$ python -q
>>> import numpy as np
>>> np.set_printoptions(suppress=True, linewidth=140)
>>> rnd = lambda a: np.round(a, 1) + 0
>>> W2 = np.array([[0.4, 0.0, 0.5, 0.9, -0.5, -0.3], [-1.6, 1.1, -0.3, 2.5, -0.1, -0.3]])
>>> rng = np.random.default_rng(57)
>>> F = np.array([[-4, -4],
...     [-5, 1],
...     [-4, 5],
...     [0, 3],
...     [-3, 9],
...     [-8, -2],
...     [-3, -5],
...     [-6, 6],
...     [7, 3],
...     [9, 5]]) @ W2 + 0.3 * rng.normal(size=(10, 6))
>>> rnd(F)
array([[  4.9,  -4.3,  -0.3, -13.2,   2.4,   2.5],
       [ -4. ,   1. ,  -2.7,  -1.8,   2.2,   1. ],
       [ -9.4,   5.7,  -3.8,   9. ,   1.9,  -0.3],
       [ -4.5,   3.6,  -1.1,   7.4,  -0.7,  -1.2],
       [-15.7,  10.1,  -4. ,  19.7,   0.1,  -1.8],
       [  0.3,  -2.1,  -3.2, -11.6,   4.6,   2.9],
       [  6.1,  -5.1,  -0.1, -15. ,   1.7,   2.5],
       [-12.3,   6.7,  -5. ,   9.5,   2.2,   0.1],
       [ -1.9,   3.4,   2.3,  13.8,  -4.1,  -3.1],
       [ -4.3,   5.5,   3.4,  20.6,  -5.1,  -4.4]])
>>> def softmax(z):
...     e = np.exp(z - z.max(axis=-1, keepdims=True))
...     return e / e.sum(axis=-1, keepdims=True)
... 
>>> rnd(softmax(10 * F[1]))
array([0., 0., 0., 0., 1., 0.])
>>> rnd(softmax(F[1] + 5))
array([0. , 0.2, 0. , 0. , 0.6, 0.2])
>>> rnd(softmax(F).sum(axis=1))
array([1., 1., 1., 1., 1., 1., 1., 1., 1., 1.])
>>> S = F @ F.T / np.sqrt(6)
>>> softmax(S).round(6).argmax(axis=1)
array([6, 7, 4, 4, 4, 6, 6, 4, 9, 9])
>>> rnd(softmax(S + np.triu(np.full(S.shape, -np.inf), 1)))
array([[1. , 0. , 0. , 0. , 0. , 0. , 0. , 0. , 0. , 0. ],
       [0. , 1. , 0. , 0. , 0. , 0. , 0. , 0. , 0. , 0. ],
       [0. , 0. , 1. , 0. , 0. , 0. , 0. , 0. , 0. , 0. ],
       [0. , 0. , 1. , 0. , 0. , 0. , 0. , 0. , 0. , 0. ],
       [0. , 0. , 0. , 0. , 1. , 0. , 0. , 0. , 0. , 0. ],
       [0.8, 0. , 0. , 0. , 0. , 0.2, 0. , 0. , 0. , 0. ],
       [0. , 0. , 0. , 0. , 0. , 0. , 1. , 0. , 0. , 0. ],
       [0. , 0. , 0. , 0. , 1. , 0. , 0. , 0. , 0. , 0. ],
       [0. , 0. , 0. , 0. , 1. , 0. , 0. , 0. , 0. , 0. ],
       [0. , 0. , 0. , 0. , 0. , 0. , 0. , 0. , 0. , 1. ]])
>>> rnd(np.linalg.norm(F, 1)), rnd(np.linalg.norm(F, np.inf))
(np.float64(121.5), np.float64(51.3))
>>> rnd(F[3] @ F[5])
np.float64(-97.6)
>>> U, sigma, Vh = np.linalg.svd(F)
>>> np.argmax(sigma[:-1] / (sigma[1:] + 1e-6)) + 1
np.int64(2)
>>> B = U[:, :2] @ np.diag(sigma[:2]) @ Vh[:2]
>>> np.linalg.matrix_rank(F, rtol=0.05)
np.int64(2)
>>> M = rng.normal(size=(23, 7)) + 20 * np.array([1, 9, 2, 3, 7, 8, 4])
>>> rnd(M)
array([[ 20.5, 179.5,  41.3,  57.8, 139.3, 158.7,  78.7],
       [ 19.9, 179.4,  39.6,  60.6, 141.3, 158.5,  80. ],
       [ 19.6, 179.3,  40.4,  58.9, 139.1, 159. ,  80.6],
       [ 20.2, 179.5,  40.6,  59.2, 139.1, 161.4,  80.6],
       [ 20.2, 181.7,  40.3,  59.7, 138.5, 158.6,  79.8],
       [ 20.6, 180.4,  40.1,  59.7, 139.8, 160.9,  81. ],
       [ 20.2, 180.1,  40.7,  60.5, 140.5, 160.4,  79.5],
       [ 21.3, 178.6,  40. ,  60.4, 141.7, 161.5,  79. ],
       [ 20.9, 179.7,  39.4,  61.1, 140.7, 159.1,  79.4],
       [ 19.2, 179.9,  39.2,  60. , 140. , 159.9,  80.2],
       [ 20.8, 179.6,  39.7,  59.8, 139.9, 160.8,  80.2],
       [ 21. , 180.7,  41.2,  60.8, 139. , 162.4,  79.8],
       [ 20.8, 180.6,  40.9,  59.4, 139.9, 161. ,  80.5],
       [ 19.2, 179.9,  41.2,  58.8, 137.2, 159.2,  80.2],
       [ 20. , 178.4,  39.9,  60.7, 141.1, 158.5,  79.3],
       [ 18.6, 180.2,  40.5,  60.3, 140.5, 158.8,  80.1],
       [ 19.4, 180. ,  39. ,  58.9, 140.4, 159.6,  79.7],
       [ 19.6, 180.3,  41.8,  59.2, 138.3, 158.8,  80. ],
       [ 19.5, 178.3,  39.3,  59.6, 141.4, 159.8,  80.3],
       [ 20.7, 179.6,  40.8,  59.4, 139.3, 161. ,  80.9],
       [ 18.9, 180. ,  40.5,  60.5, 139.9, 160. ,  80.5],
       [ 21.4, 179.9,  40.4,  59.2, 139.8, 159.9,  80.1],
       [ 20. , 180.3,  40.1,  58.8, 138.8, 160.6,  81.3]])
>>> vec = np.array([-3, -1, 2, 2, -3, 3, 1])
>>> target = M @ vec
>>> rnd(np.linalg.pinv(M) @ M)
array([[1., 0., 0., 0., 0., 0., 0.],
       [0., 1., 0., 0., 0., 0., 0.],
       [0., 0., 1., 0., 0., 0., 0.],
       [0., 0., 0., 1., 0., 0., 0.],
       [0., 0., 0., 0., 1., 0., 0.],
       [0., 0., 0., 0., 0., 1., 0.],
       [0., 0., 0., 0., 0., 0., 1.]])
>>> rnd(np.linalg.solve(M.T @ M, M.T @ target))
array([-3., -1.,  2.,  2., -3.,  3.,  1.])
>>> target = target + 0.1 * rng.normal(size=23)
>>> rnd(target)
array([ 94.1,  93.2, 100.8, 106.6,  97.6, 101.6, 100.9,  96.8,  93.4, 100.6,  99.6, 110.2, 101.1, 108.8,  94.5, 100.7,  94.7, 104.3,  96.5,
       104.3, 105.8,  95.7, 104.1])
>>> coef, *_ = np.linalg.lstsq(M, target)
>>> [round(float(np.linalg.norm(np.linalg.solve(M.T @ M + lam * np.eye(7), M.T @ target))), 2) for lam in (0, 1, 10, 100)]
[6.09, 5.52, 3.26, 0.93]
>>> coef.round()
array([-3., -1.,  2.,  2., -3.,  3.,  1.])
>>> rnd(np.linalg.norm(target - M @ coef))
np.float64(0.5)
>>> rnd(M.T @ (target - M @ coef))
array([0., 0., 0., 0., 0., 0., 0.])
